% python3 -q
>>> import numpy as np
>>> np.set_printoptions(precision=3, suppress=True, linewidth=100)
>>> tidy = lambda a: np.round(a, 3) + 0
>>> K = 3 * np.eye(2) + np.eye(2, k=1)
>>> K
array([[3., 1.],
       [0., 3.]])
>>> t = np.radians(90)
>>> Rm = np.eye(2)
>>> Rm[0, 0] = Rm[1, 1] = np.cos(t)
>>> Rm[0, 1], Rm[1, 0] = -np.sin(t), np.sin(t)
>>> print(tidy(Rm))
[[ 0. -1.]
 [ 1.  0.]]
>>> M2 = K @ Rm.T
>>> print(np.allclose(np.linalg.norm(K, axis=1), np.linalg.norm(M2, axis=1)))
True
>>> np.abs(M2 - K).max(axis=0)
array([4., 3.])
>>> tidy(M2)
array([[-1.,  3.],
       [-3.,  0.]])
>>> print(tidy(np.linalg.svd(K, compute_uv=False)), tidy(np.linalg.svd(M2, compute_uv=False)))
[3.541 2.541] [3.541 2.541]
>>> M2 = np.array([[4, 0, 1], [4, 4, 3]])
>>> W2 = np.kron(M2, K)
>>> W2
array([[12.,  4.,  0.,  0.,  3.,  1.],
       [ 0., 12.,  0.,  0.,  0.,  3.],
       [12.,  4., 12.,  4.,  9.,  3.],
       [ 0., 12.,  0., 12.,  0.,  9.]])
>>> W2 = np.array([[-0.7, 0.0, -0.5, -0.7]])
>>> rng = np.random.default_rng(97)
>>> F = np.array([[0],
...     [2],
...     [2],
...     [2],
...     [2],
...     [1],
...     [1],
...     [1],
...     [0],
...     [0],
...     [1],
...     [0],
...     [1],
...     [1],
...     [1],
...     [2],
...     [0],
...     [1],
...     [2]]) @ W2 + 0.02 * rng.normal(size=(19, 4))
>>> tidy(F)
array([[-0.005,  0.023, -0.009, -0.02 ],
       [-1.425, -0.018, -1.01 , -1.427],
       [-1.38 , -0.027, -0.978, -1.409],
       [-1.411, -0.035, -0.994, -1.385],
       [-1.399, -0.002, -1.005, -1.399],
       [-0.71 ,  0.011, -0.474, -0.681],
       [-0.743, -0.015, -0.513, -0.69 ],
       [-0.736, -0.018, -0.497, -0.735],
       [ 0.027,  0.021, -0.019, -0.007],
       [-0.007, -0.012, -0.026,  0.036],
       [-0.692, -0.026, -0.525, -0.669],
       [-0.021, -0.026, -0.029,  0.036],
       [-0.729,  0.001, -0.489, -0.727],
       [-0.703, -0.024, -0.521, -0.705],
       [-0.656, -0.001, -0.493, -0.706],
       [-1.414,  0.04 , -1.023, -1.413],
       [ 0.018, -0.021,  0.016,  0.023],
       [-0.672,  0.001, -0.51 , -0.693],
       [-1.408,  0.017, -0.989, -1.425]])
>>> cen = F - F.mean(axis=0)
>>> left, s, Vh = np.linalg.svd(cen, full_matrices=False)
>>> print(tidy(s))
[3.694 0.103 0.074 0.067]
>>> tidy(cen.mean(axis=0))
array([0., 0., 0., 0.])
>>> tidy((s ** 2).sum() ** 2 / (s ** 4).sum())
np.float64(1.003)
>>> np.abs(Vh[0]).argmax()
np.int64(3)
>>> np.searchsorted(np.cumsum(s ** 2) / (s ** 2).sum(), 0.9) + 1
np.int64(1)
